$ python -q
>>> import numpy as np
>>> import numpy.linalg as la
>>> np.set_printoptions(suppress=True, linewidth=200)
>>> def rd(a):
...     return np.round(a, 2) + 0
... 
>>> M2 = np.array([[1, 3, 0, 5], [4, 2, 4, 0], [4, 2, 4, 0], [0, 2, 0, 3]])
>>> F = M2 - M2.T
>>> F
array([[ 0, -1, -4,  5],
       [ 1,  0,  2, -2],
       [ 4, -2,  0,  0],
       [-5,  2,  0,  0]])
>>> O, r_ = la.qr(F)
>>> print(rd(np.abs(np.diag(r_))))
[6.48 1.13 1.25 0.44]
>>> rd(r_)
array([[-6.48,  2.78, -0.31,  0.31],
       [ 0.  , -1.13, -4.28,  5.17],
       [ 0.  ,  0.  , -1.25,  1.43],
       [ 0.  ,  0.  ,  0.  ,  0.44]])
>>> print(np.allclose(r_.T @ r_, F.T @ F))
True
>>> rd(O)
array([[ 0.  ,  0.88,  0.18,  0.44],
       [-0.15, -0.38, -0.27,  0.87],
       [-0.62,  0.25, -0.71, -0.22],
       [ 0.77,  0.13, -0.62,  0.  ]])
>>> rd(O @ r_)
array([[ 0., -1., -4.,  5.],
       [ 1.,  0.,  2., -2.],
       [ 4., -2.,  0.,  0.],
       [-5.,  2.,  0.,  0.]])
>>> rng = np.random.default_rng(942877)
>>> idx = rng.permutation(4)
>>> idx
array([0, 2, 1, 3])
>>> M2 = F[idx][:, idx]
>>> print(np.allclose(M2, F))
False
>>> J = np.load("data.npy")
>>> J
array([[-1, -2,  4, -1,  3, -1],
       [-3, -2,  0,  6, -3,  0],
       [-3, -2, -2, -2,  0,  1],
       [-2, -3, -3,  3, -3, -1],
       [ 0,  0,  0,  0,  0,  0],
       [ 0,  0,  0,  0,  0,  0],
       [-1,  1,  3,  3,  0,  1],
       [-2, -5,  0, -1,  0, -1],
       [-2, -5,  3,  5,  2,  2],
       [-4, -5, -3,  4, -1,  4],
       [ 0,  0,  0,  0,  0,  0],
       [-7, -7, -3, 10, -4,  4],
       [-2, -2, -1,  3, -3,  1],
       [ 1, -4,  1, -1,  5,  0],
       [ 0, -3,  4,  2,  5,  1],
       [-2, -3, -2,  1,  2,  3],
       [ 2,  0,  6,  1,  3, -2],
       [-5, -5, -4, -1,  2,  4],
       [ 3, -1,  3, -2,  3, -3],
       [ 3, -1,  3, -2,  3, -3],
       [ 1, -4,  0,  1,  0, -4],
       [ 0,  0,  0,  0,  0,  0],
       [-2, -3, -3,  3, -3, -1],
       [-4, -5, -3,  4, -1,  4],
       [-1,  1,  3,  3,  0,  1],
       [-4, -1,  1,  1,  0,  2],
       [ 0,  0,  0,  0,  0,  0],
       [ 1, -3,  2,  1,  0, -2],
       [-1, -2,  4, -1,  3, -1]])
>>> # rows 4 and 5 are equal
>>> vec = np.array([3, -3, 5, 5, 2, 5])
>>> rhs = J @ vec
>>> beta, lr = np.zeros(6), 1 / la.norm(J, 2) ** 2
>>> for i in range(20):
...     beta -= lr * J.T @ (J @ beta - rhs)
...     if i % 5 == 0: print(i, round(la.norm(J @ beta - rhs), 2))
... 
0 77.35
5 25.4
10 17.29
15 13.73
>>> rd(la.cond(J))
np.float64(12.58)
>>> M2 = np.c_[J[:, :2] @ np.array([[0, -1], [1, -2]]), np.array([3, -3, 3, 2, 3, 0, 2, 0, 3, -1, 0, 3, 3, -2, -2, 1, 1, -1, 2, -2, -2, -2, 0, -1, 1, -2, -2, 0, -1])]
>>> M2
array([[-2,  5,  3],
       [-2,  7, -3],
       [-2,  7,  3],
       [-3,  8,  2],
       [ 0,  0,  3],
       [ 0,  0,  0],
       [ 1, -1,  2],
       [-5, 12,  0],
       [-5, 12,  3],
       [-5, 14, -1],
       [ 0,  0,  0],
       [-7, 21,  3],
       [-2,  6,  3],
       [-4,  7, -2],
       [-3,  6, -2],
       [-3,  8,  1],
       [ 0, -2,  1],
       [-5, 15, -1],
       [-1, -1,  2],
       [-1, -1, -2],
       [-4,  7, -2],
       [ 0,  0, -2],
       [-3,  8,  0],
       [-5, 14, -1],
       [ 1, -1,  1],
       [-1,  6, -2],
       [ 0,  0, -2],
       [-3,  5,  0],
       [-2,  5, -1]])
>>> print(la.matrix_rank(np.c_[J, M2]))
7
>>> la.matrix_rank(M2)
np.int64(3)
>>> Xs = (M2 - M2.mean(axis=0)) / M2.std(axis=0)
>>> print(Xs.std(axis=0))
[1. 1. 1.]
>>> beta = la.lstsq(np.delete(Xs, 2, axis=1), Xs[:, 2])[0]
>>> print(rd(beta))
[0.5  0.52]
>>> np.abs(beta).argmax()
np.int64(1)
>>> data = np.load("out7.npy")
>>> data
array([[0, 0, 7, 0, 0, 0, 0, 0],
       [0, 5, 0, 0, 0, 0, 0, 0],
       [0, 0, 0, 6, 0, 0, 0, 0],
       [0, 0, 0, 0, 0, 5, 0, 0],
       [0, 0, 0, 0, 0, 0, 0, 4],
       [1, 0, 0, 0, 0, 0, 0, 0],
       [0, 0, 0, 0, 0, 0, 2, 0],
       [0, 0, 0, 0, 6, 0, 0, 0]])
>>> # 4 groups of indices that never mix
>>> idx = rng.permutation(8)
>>> print(idx)
[7 5 0 3 1 6 4 2]
>>> M2 = data[idx][:, idx]
>>> np.diag(M2)
array([0, 0, 0, 0, 5, 2, 0, 0])
>>> M2
array([[0, 0, 0, 0, 0, 0, 6, 0],
       [0, 0, 1, 0, 0, 0, 0, 0],
       [0, 0, 0, 0, 0, 0, 0, 7],
       [0, 5, 0, 0, 0, 0, 0, 0],
       [0, 0, 0, 0, 5, 0, 0, 0],
       [0, 0, 0, 0, 0, 2, 0, 0],
       [4, 0, 0, 0, 0, 0, 0, 0],
       [0, 0, 0, 6, 0, 0, 0, 0]])
>>> (la.matrix_power((M2 != 0) + (M2.T != 0) + np.eye(8), 8) > 0).astype(int)
array([[1, 0, 0, 0, 0, 0, 1, 0],
       [0, 1, 1, 1, 0, 0, 0, 1],
       [0, 1, 1, 1, 0, 0, 0, 1],
       [0, 1, 1, 1, 0, 0, 0, 1],
       [0, 0, 0, 0, 1, 0, 0, 0],
       [0, 0, 0, 0, 0, 1, 0, 0],
       [1, 0, 0, 0, 0, 0, 1, 0],
       [0, 1, 1, 1, 0, 0, 0, 1]])
>>> rd(np.sort(la.eigvals(M2).real))
array([-4.9 , -3.81,  0.  ,  0.  ,  2.  ,  3.81,  4.9 ,  5.  ])
>>> E = np.loadtxt("case2.csv", delimiter=",")
>>> rd(E)
array([[-0.62,  1.37,  2.92,  0.1 , -1.67, -3.08,  1.37],
       [-4.02, -2.31,  0.68,  0.97, -0.59,  0.18, -1.32],
       [-1.85,  2.11, -1.93, -3.07,  0.03, -1.3 , -1.5 ],
       [ 2.01, -0.78,  1.49, -0.77, -1.72, -0.14, -3.82],
       [ 0.15,  0.66, -2.7 ,  2.1 , -3.57, -0.25,  0.08],
       [ 0.77, -1.38, -1.46,  1.52,  2.01, -3.62, -0.96],
       [ 0.62, -3.22, -0.79, -2.7 , -1.46, -0.76,  1.9 ]])
>>> C2 = np.cov(J, rowvar=False)
>>> print(np.argwhere(np.triu(np.abs(np.corrcoef(J.T)) > 0.8, 1)))
[[0 5]]
>>> C2.shape
(6, 6)
>>> rd(J.std(axis=0))
array([2.28, 2.08, 2.62, 2.68, 2.31, 2.12])
>>> print(np.median(J, axis=0))
[-1. -2.  0.  1.  0.  0.]
>>> vec = np.array([3, 6, 1, 7, 7, 0, 0])
>>> rhs = E @ vec
>>> rd(rhs)
array([ -1.69, -22.53, -16.18, -14.55,  -8.58,  17.21, -47.4 ])
>>> rd(la.solve(E, -3 * rhs))
array([ -9., -18.,  -3., -21., -21.,   0.,   0.])
>>> rd(la.solve(E, rhs))
array([3., 6., 1., 7., 7., 0., 0.])
>>> rd(la.solve(E.T, E[6]))
array([0., 0., 0., 0., 0., 0., 1.])
>>> print(rd(la.solve(E, E[:, 3])))
[0. 0. 0. 1. 0. 0. 0.]
>>> ang = np.radians(72)
>>> r_ = np.eye(7)
>>> r_[1, 1] = r_[5, 5] = np.cos(ang)
>>> r_[1, 5], r_[5, 1] = -np.sin(ang), np.sin(ang)
>>> print(rd(r_))
[[ 1.    0.    0.    0.    0.    0.    0.  ]
 [ 0.    0.31  0.    0.    0.   -0.95  0.  ]
 [ 0.    0.    1.    0.    0.    0.    0.  ]
 [ 0.    0.    0.    1.    0.    0.    0.  ]
 [ 0.    0.    0.    0.    1.    0.    0.  ]
 [ 0.    0.95  0.    0.    0.    0.31  0.  ]
 [ 0.    0.    0.    0.    0.    0.    1.  ]]
>>> M2 = E @ r_.T
>>> print(rd(la.det(r_)), rd(np.trace(r_)))
1.0 5.62
>>> rd(la.svd(E, compute_uv=False)), rd(la.svd(M2, compute_uv=False))
(array([5., 5., 5., 5., 5., 5., 5.]), array([5., 5., 5., 5., 5., 5., 5.]))
>>> rd(np.abs(M2 - E).max(axis=0))
array([0.  , 4.4 , 0.  , 0.  , 0.  , 3.44, 0.  ])
>>> rd(M2)
array([[-0.62,  3.36,  2.92,  0.1 , -1.67,  0.35,  1.37],
       [-4.02, -0.89,  0.68,  0.97, -0.59, -2.14, -1.32],
       [-1.85,  1.89, -1.93, -3.07,  0.03,  1.61, -1.5 ],
       [ 2.01, -0.11,  1.49, -0.77, -1.72, -0.78, -3.82],
       [ 0.15,  0.44, -2.7 ,  2.1 , -3.57,  0.55,  0.08],
       [ 0.77,  3.02, -1.46,  1.52,  2.01, -2.43, -0.96],
       [ 0.62, -0.27, -0.79, -2.7 , -1.46, -3.3 ,  1.9 ]])
>>> rd(la.pinv(E))
array([[-0.02, -0.16, -0.07,  0.08,  0.01,  0.03,  0.02],
       [ 0.05, -0.09,  0.08, -0.03,  0.03, -0.06, -0.13],
       [ 0.12,  0.03, -0.08,  0.06, -0.11, -0.06, -0.03],
       [ 0.  ,  0.04, -0.12, -0.03,  0.08,  0.06, -0.11],
       [-0.07, -0.02,  0.  , -0.07, -0.14,  0.08, -0.06],
       [-0.12,  0.01, -0.05, -0.01, -0.01, -0.14, -0.03],
       [ 0.05, -0.05, -0.06, -0.15,  0.  , -0.04,  0.08]])
>>> rd(la.norm(E, axis=0))
array([5., 5., 5., 5., 5., 5., 5.])
>>> O, evecs = la.qr(E[:, :5])[0], la.qr(E[:, 5:])[0]
>>> sigma = la.svd(O.T @ evecs, compute_uv=False)
>>> rd(np.degrees(np.arccos(sigma.clip(0, 1))))
array([90., 90.])
>>> rd(la.norm(O @ O.T - evecs @ evecs.T, 2))
np.float64(1.0)
>>> (sigma > 0.9).sum()
np.int64(0)
>>> W0 = np.load("mat.npy")
>>> W0
array([[ 1,  2,  1,  1,  1,  1,  3,  3,  1],
       [ 0,  1,  0,  3,  2,  0,  0,  1,  0],
       [ 3,  2,  1,  3,  0,  3,  3,  3,  1],
       [ 3,  1,  2,  1,  0,  1,  3,  3,  1],
       [ 0,  1,  2,  0,  1,  0,  2,  1,  1],
       [ 1,  2,  2,  0,  2,  1,  2,  0,  0],
       [ 3,  1,  2,  2,  3,  3,  0,  3,  3],
       [ 2,  3,  3,  3,  2,  1,  2,  2,  1],
       [ 3,  2,  1,  1,  3,  2,  2,  0,  1],
       [ 1, -1,  1, -8, -5,  1,  3,  0,  1]])
>>> vec = np.array([3, 1, 3, 3, 3, 1, 2, 3, 0])
>>> rhs = W0 @ vec
>>> rhs
array([ 30,  19,  41,  35,  17,  22,  43,  44,  32, -27])
>>> print(rd(la.solve(W0.T @ W0, W0.T @ rhs)))
[3. 1. 3. 3. 3. 1. 2. 3. 0.]
>>> rhs = rhs + 0.05 * rng.normal(size=10)
>>> rd(rhs)
array([ 30.  ,  18.94,  40.95,  34.97,  17.11,  22.05,  43.05,  43.98,  31.95, -27.02])
>>> beta, *_ = la.lstsq(W0, rhs)
>>> [round(float(la.norm(la.solve(W0.T @ W0 + lam * np.eye(9), W0.T @ rhs))), 2) for lam in (0, 1, 10, 100)]
[7.16, 6.83, 6.44, 4.69]
>>> M2 = np.c_[W0[:, :3] @ np.array([[-1, 0, -1], [1, 1, 0], [0, 0, 0]]), np.array([8, 4, -1, 5, -8, -8, 7, 8, -9, 5])]
>>> M2
array([[ 1,  2, -1,  8],
       [ 1,  1,  0,  4],
       [-1,  2, -3, -1],
       [-2,  1, -3,  5],
       [ 1,  1,  0, -8],
       [ 1,  2, -1, -8],
       [-2,  1, -3,  7],
       [ 1,  3, -2,  8],
       [-1,  2, -3, -9],
       [-2, -1, -1,  5]])
>>> rd(la.norm(M2 - W0 @ la.lstsq(W0, M2)[0], axis=0))
array([0.  , 0.  , 0.  , 2.71])
>>> la.matrix_rank(M2)
np.int64(3)
>>> print(rd(la.norm(la.qr(W0)[0].T @ M2, axis=0) ** 2 / ((M2 ** 2).sum(axis=0) + 1e-12)))
[1.   1.   1.   0.98]
>>> rd(la.lstsq(W0, M2[:, 0])[0])
array([-1.,  1.,  0.,  0.,  0.,  0.,  0.,  0.,  0.])
